$ ipython --no-banner

In [1]: import numpy as np

In [2]: np.set_printoptions(suppress=True, linewidth=120)

In [3]: def tidy(a):
   ...:     return np.round(a, 2) + 0
   ...: 

In [4]: J = np.load("x.npy")

In [5]: print(J)
[[ 1.63 -1.87 -1.68]
 [-2.69 -0.53  1.22]
 [-2.4  -1.29 -1.25]
 [ 0.68  1.93 -2.2 ]
 [ 2.53 -1.55 -0.42]
 [ 2.03 -1.52  1.6 ]
 [-2.27  1.37 -1.41]
 [ 0.87 -2.68 -1.02]
 [ 0.6  -2.11 -2.05]
 [ 0.14  2.88  0.84]]

In [6]: other = J / np.linalg.norm(J, axis=1, keepdims=True)

In [7]: cov = other @ other.T

In [8]: (np.abs(cov) > 0.9).astype(int)
Out[8]: 
array([[1, 0, 0, 0, 0, 0, 0, 1, 1, 0],
       [0, 1, 0, 0, 0, 0, 0, 0, 0, 0],
       [0, 0, 1, 0, 0, 0, 0, 0, 0, 0],
       [0, 0, 0, 1, 0, 0, 0, 0, 0, 0],
       [0, 0, 0, 0, 1, 0, 0, 0, 0, 0],
       [0, 0, 0, 0, 0, 1, 1, 0, 0, 0],
       [0, 0, 0, 0, 0, 1, 1, 0, 0, 0],
       [1, 0, 0, 0, 0, 0, 0, 1, 1, 1],
       [1, 0, 0, 0, 0, 0, 0, 1, 1, 0],
       [0, 0, 0, 0, 0, 0, 0, 1, 0, 1]])

In [9]: print(tidy(np.degrees(np.arccos(np.clip(cov[3, 7], -1, 1)))))
105.04

In [10]: cen = J - J.mean(axis=0)

In [11]: vecs = np.linalg.svd(cen)[2][:1]

In [12]: other = cen - cen @ vecs.T @ vecs

In [13]: np.linalg.norm(other, axis=1).round(6).argmax()
Out[13]: np.int64(9)

In [14]: tidy(np.linalg.svd(J, compute_uv=False))
Out[14]: array([6.78, 5.03, 4.33])

In [15]: J[:, 3]
Traceback (most recent call last):
  Cell In[15], line 1
    J[:, 3]
IndexError: index 3 is out of bounds for axis 1 with size 3


In [16]: np.unravel_index(np.abs(J).argmax(), J.shape)
Out[16]: (np.int64(9), np.int64(1))

In [17]: feats = np.load("m.npy")

In [18]: feats
Out[18]: 
array([[ 2.72,  0.86,  0.08],
       [ 6.9 ,  0.89, -2.35],
       [ 6.03,  1.29, -3.95],
       [ 6.59,  0.9 , -5.13],
       [ 3.22,  2.55,  0.26],
       [ 6.43,  1.17, -5.49],
       [ 6.1 , -0.47, -2.51],
       [-0.37,  0.77,  2.14],
       [ 5.21,  1.92, -2.55],
       [ 9.23,  0.35, -4.5 ],
       [ 8.07, -1.05, -3.55],
       [ 2.74,  1.64,  1.74],
       [ 5.99,  0.66, -3.04]])

In [19]: P = feats @ np.linalg.solve(feats.T @ feats, feats.T)

In [20]: tidy(P @ feats[:, 0])
Out[20]: array([ 2.72,  6.9 ,  6.03,  6.59,  3.22,  6.43,  6.1 , -0.37,  5.21,  9.23,  8.07,  2.74,  5.99])

In [21]: np.linalg.matrix_rank(np.eye(13) - P)
Out[21]: np.int64(10)

In [22]: np.allclose(P @ P, P)
Out[22]: True

In [23]: u, v = feats[7], feats[11]

In [24]: tidy(u @ u)
Out[24]: np.float64(5.31)

In [25]: tidy(u @ v)
Out[25]: np.float64(3.97)

In [26]: pr = (u @ v) / (u @ u) * u

In [27]: tidy((v - pr) @ u)
Out[27]: np.float64(0.0)

In [28]: tidy(pr)
Out[28]: array([-0.28,  0.58,  1.6 ])

In [29]: tidy(np.linalg.norm(u + v) ** 2 + np.linalg.norm(u - v) ** 2)
Out[29]: np.float64(37.07)
